% python3 -q
>>> import numpy as np
>>> np.set_printoptions(suppress=True, linewidth=140)
>>> rd = lambda a: np.round(a, 3) + 0
>>> mat = np.load("dump.npy")
>>> mat
array([[ 2,  0, -1,  2, -2,  1,  1,  0],
       [ 0,  3,  2, -2,  0, -2,  1, -2],
       [ 0,  0, -3,  3, -1,  0,  2,  0],
       [ 0,  0,  0, -2,  3, -1, -2,  1],
       [ 0,  0,  0,  0, -3, -2,  3,  2],
       [ 0,  0,  0,  0,  0, -2,  0,  2],
       [ 0,  0,  0,  0,  0,  0,  2,  2],
       [ 0,  0,  0,  0,  0,  0,  0,  2]])
>>> # triangular, det is the product of the diagonal
>>> rd(np.linalg.det(mat))
np.float64(864.0)
>>> np.allclose(mat, mat.T)
False
>>> np.linalg.matrix_power(mat, 2)
array([[  4,   0,   1,  -3,   9,   2,  -8,   2],
       [  0,   9,   0,   4,  -8,   0,  13, -14],
       [  0,   0,   9, -15,  15,  -1, -11,   5],
       [  0,   0,   0,   4, -15,  -2,   9,   0],
       [  0,   0,   0,   0,   9,  10,  -3,   0],
       [  0,   0,   0,   0,   0,   4,   0,   0],
       [  0,   0,   0,   0,   0,   0,   4,   8],
       [  0,   0,   0,   0,   0,   0,   0,   4]])
>>> mat @ mat
array([[  4,   0,   1,  -3,   9,   2,  -8,   2],
       [  0,   9,   0,   4,  -8,   0,  13, -14],
       [  0,   0,   9, -15,  15,  -1, -11,   5],
       [  0,   0,   0,   4, -15,  -2,   9,   0],
       [  0,   0,   0,   0,   9,  10,  -3,   0],
       [  0,   0,   0,   0,   0,   4,   0,   0],
       [  0,   0,   0,   0,   0,   0,   4,   8],
       [  0,   0,   0,   0,   0,   0,   0,   4]])
>>> vec = np.array([0, 0, 0, 3, 2, 2, 3, 2])
>>> h = np.maximum(mat @ vec, 0)
>>> h
array([ 7,  0, 13,  0,  3,  0, 10,  4])
>>> mat * (h > 1e-9)[:, None]
array([[ 2,  0, -1,  2, -2,  1,  1,  0],
       [ 0,  0,  0,  0,  0,  0,  0,  0],
       [ 0,  0, -3,  3, -1,  0,  2,  0],
       [ 0,  0,  0,  0,  0,  0,  0,  0],
       [ 0,  0,  0,  0, -3, -2,  3,  2],
       [ 0,  0,  0,  0,  0,  0,  0,  0],
       [ 0,  0,  0,  0,  0,  0,  2,  2],
       [ 0,  0,  0,  0,  0,  0,  0,  2]])
>>> np.maximum(mat @ (3 * vec), 0)
array([21,  0, 39,  0,  9,  0, 30, 12])
>>> rd(np.tanh(mat @ vec))
array([ 1.   , -1.   ,  1.   , -1.   ,  0.995,  0.   ,  1.   ,  0.999])
>>> np.flatnonzero(h > 1e-9)
array([0, 2, 4, 6, 7])
>>> np.maximum(mat @ vec, 0) - np.maximum(-mat @ vec, 0)
array([  7, -11,  13,  -6,   3,   0,  10,   4])
>>> other = mat / np.linalg.norm(mat, axis=1, keepdims=True)
>>> G = other @ other.T
>>> rd(G[3])
array([-0.77 ,  0.09 , -0.622,  1.   , -0.495,  0.324, -0.162,  0.229])
>>> rd(np.linalg.norm(other, axis=1))
array([1., 1., 1., 1., 1., 1., 1., 1.])
>>> m1 = np.loadtxt("test4.csv", delimiter=",")
>>> rd(m1)
array([[0.333, 0.333, 0.   , 0.333, 0.   , 0.   , 0.   ],
       [0.   , 0.5  , 0.   , 0.   , 0.25 , 0.25 , 0.   ],
       [0.   , 0.   , 1.   , 0.   , 0.   , 0.   , 0.   ],
       [0.5  , 0.   , 0.   , 0.5  , 0.   , 0.   , 0.   ],
       [0.2  , 0.   , 0.2  , 0.   , 0.4  , 0.   , 0.2  ],
       [0.   , 0.25 , 0.   , 0.25 , 0.   , 0.5  , 0.   ],
       [0.   , 0.5  , 0.   , 0.   , 0.   , 0.   , 0.5  ]])
>>> # rows sum to 1
>>> Uu, sig, Vt = np.linalg.svd(m1)
>>> np.argmax(sig[:-1] / (sig[1:] + 1e-6)) + 1
np.int64(6)
>>> other = Uu[:, :6] @ np.diag(sig[:6]) @ Vt[:6]
>>> rd(np.abs(m1 - other).max())
np.float64(0.0)
>>> np.linalg.matrix_rank(other)
np.int64(6)
>>> rd(np.linalg.norm(m1 - other) / np.linalg.norm(m1))
np.float64(0.0)
>>> rd(np.linalg.norm(m1 - other, 2)), rd(sig[6])
(np.float64(0.0), np.float64(0.0))
>>> rd(other)
array([[0.333, 0.333, 0.   , 0.333, 0.   , 0.   , 0.   ],
       [0.   , 0.5  , 0.   , 0.   , 0.25 , 0.25 , 0.   ],
       [0.   , 0.   , 1.   , 0.   , 0.   , 0.   , 0.   ],
       [0.5  , 0.   , 0.   , 0.5  , 0.   , 0.   , 0.   ],
       [0.2  , 0.   , 0.2  , 0.   , 0.4  , 0.   , 0.2  ],
       [0.   , 0.25 , 0.   , 0.25 , 0.   , 0.5  , 0.   ],
       [0.   , 0.5  , 0.   , 0.   , 0.   , 0.   , 0.5  ]])
>>> arr = np.load("w.npy")
>>> arr
array([[-2,  0,  2,  0,  1,  1, -2],
       [ 2, -1,  2, -2, -1,  1, -1],
       [-1,  0,  2, -1, -1,  2,  1],
       [-1, -2,  1, -1, -2,  0, -1],
       [ 1, -2,  1, -1, -2,  2, -2],
       [ 1,  1,  0,  2, -1, -1, -2],
       [-1,  1, -2,  0, -2, -1, -1],
       [-1, -1,  2,  0, -2,  1,  0],
       [-2,  1,  1,  0, -1,  1,  2],
       [ 4, -3,  8, -6, -2,  4, -5]])
>>> rank = np.linalg.matrix_rank(m1)
>>> rank
np.int64(6)
>>> N = np.linalg.svd(m1)[2][rank:].T
>>> [int(np.linalg.matrix_rank(np.delete(m1, i, axis=0))) for i in range(7)]
[6, 6, 6, 6, 6, 6, 6]
>>> rd(m1 @ N)
array([[0.],
       [0.],
       [0.],
       [0.],
       [0.],
       [0.],
       [0.]])
>>> rd(N[:, 0] / N[np.abs(N[:, 0]).round(6).argmax(), 0])
array([ 1. ,  0. ,  0. , -1. , -0.5,  0.5,  0. ])
>>> vec = np.array([-4, 0, 0, -1, 1, 4, 5])
>>> target = arr @ vec
>>> coef, lr = np.zeros(7), 1 / np.linalg.norm(arr, 2) ** 2
>>> for i in range(10):
...     coef -= lr * arr.T @ (arr @ coef - target)
...     if i % 2 == 0: print(i, round(np.linalg.norm(arr @ coef - target), 3))
... 
0 33.153
2 24.991
4 18.966
6 14.528
8 11.271
>>> rd(np.linalg.cond(arr))
np.float64(9.138)
>>> proj = arr @ np.linalg.solve(arr.T @ arr, arr.T)
>>> rd(proj @ arr[:, 5])
array([ 1.,  1.,  2.,  0.,  2., -1., -1.,  1.,  1.,  4.])
>>> rd(np.linalg.eigvalsh(proj))
array([0., 0., 0., 1., 1., 1., 1., 1., 1., 1.])
>>> np.trace(proj)
np.float64(7.0)
>>> mat.ravel(order="F")
array([ 2,  0,  0,  0,  0,  0,  0,  0,  0,  3,  0,  0,  0,  0,  0,  0, -1,  2, -3,  0,  0,  0,  0,  0,  2, -2,  3, -2,  0,  0,  0,  0, -2,
        0, -1,  3, -3,  0,  0,  0,  1, -2,  0, -1, -2, -2,  0,  0,  1,  1,  2, -2,  3,  0,  2,  0,  0, -2,  0,  1,  2,  2,  2,  2])
>>> mat.reshape(-1, 2)
array([[ 2,  0],
       [-1,  2],
       [-2,  1],
       [ 1,  0],
       [ 0,  3],
       [ 2, -2],
       [ 0, -2],
       [ 1, -2],
       [ 0,  0],
       [-3,  3],
       [-1,  0],
       [ 2,  0],
       [ 0,  0],
       [ 0, -2],
       [ 3, -1],
       [-2,  1],
       [ 0,  0],
       [ 0,  0],
       [-3, -2],
       [ 3,  2],
       [ 0,  0],
       [ 0,  0],
       [ 0, -2],
       [ 0,  2],
       [ 0,  0],
       [ 0,  0],
       [ 0,  0],
       [ 2,  2],
       [ 0,  0],
       [ 0,  0],
       [ 0,  0],
       [ 0,  2]])
>>> t3 = mat.reshape(8, 2, -1)
>>> np.einsum("ihd,jhd->hij", t3, t3).shape
(2, 8, 8)
>>> vec = np.array([-1, -5, 5, 0, -1, 1, -1])
>>> target = arr @ vec
>>> rd(np.linalg.pinv(arr) @ arr)
array([[1., 0., 0., 0., 0., 0., 0.],
       [0., 1., 0., 0., 0., 0., 0.],
       [0., 0., 1., 0., 0., 0., 0.],
       [0., 0., 0., 1., 0., 0., 0.],
       [0., 0., 0., 0., 1., 0., 0.],
       [0., 0., 0., 0., 0., 1., 0.],
       [0., 0., 0., 0., 0., 0., 1.]])
>>> rd(np.linalg.solve(arr.T @ arr, arr.T @ target))
array([-1., -5.,  5.,  0., -1.,  1., -1.])
>>> rd(np.linalg.lstsq(arr, target)[0])
array([-1., -5.,  5.,  0., -1.,  1., -1.])
>>> rng = np.random.default_rng(7)
>>> target = target + 0.1 * rng.normal(size=10)
>>> rd(target)
array([ 14.   ,  16.03 ,  12.973,  18.911,  19.955,  -4.099, -11.994,  19.134,   1.951,  61.938])
>>> coef, *_ = np.linalg.lstsq(arr, target)
>>> [round(float(np.linalg.norm(np.linalg.solve(arr.T @ arr + lam * np.eye(7), arr.T @ target))), 2) for lam in (0, 1, 10, 100)]
[7.35, 6.78, 5.39, 3.5]
>>> rd(arr.T @ (target - arr @ coef))
array([0., 0., 0., 0., 0., 0., 0.])
>>> rd(coef)
array([-1.001, -5.012,  5.001,  0.   , -0.993,  0.998, -0.986])
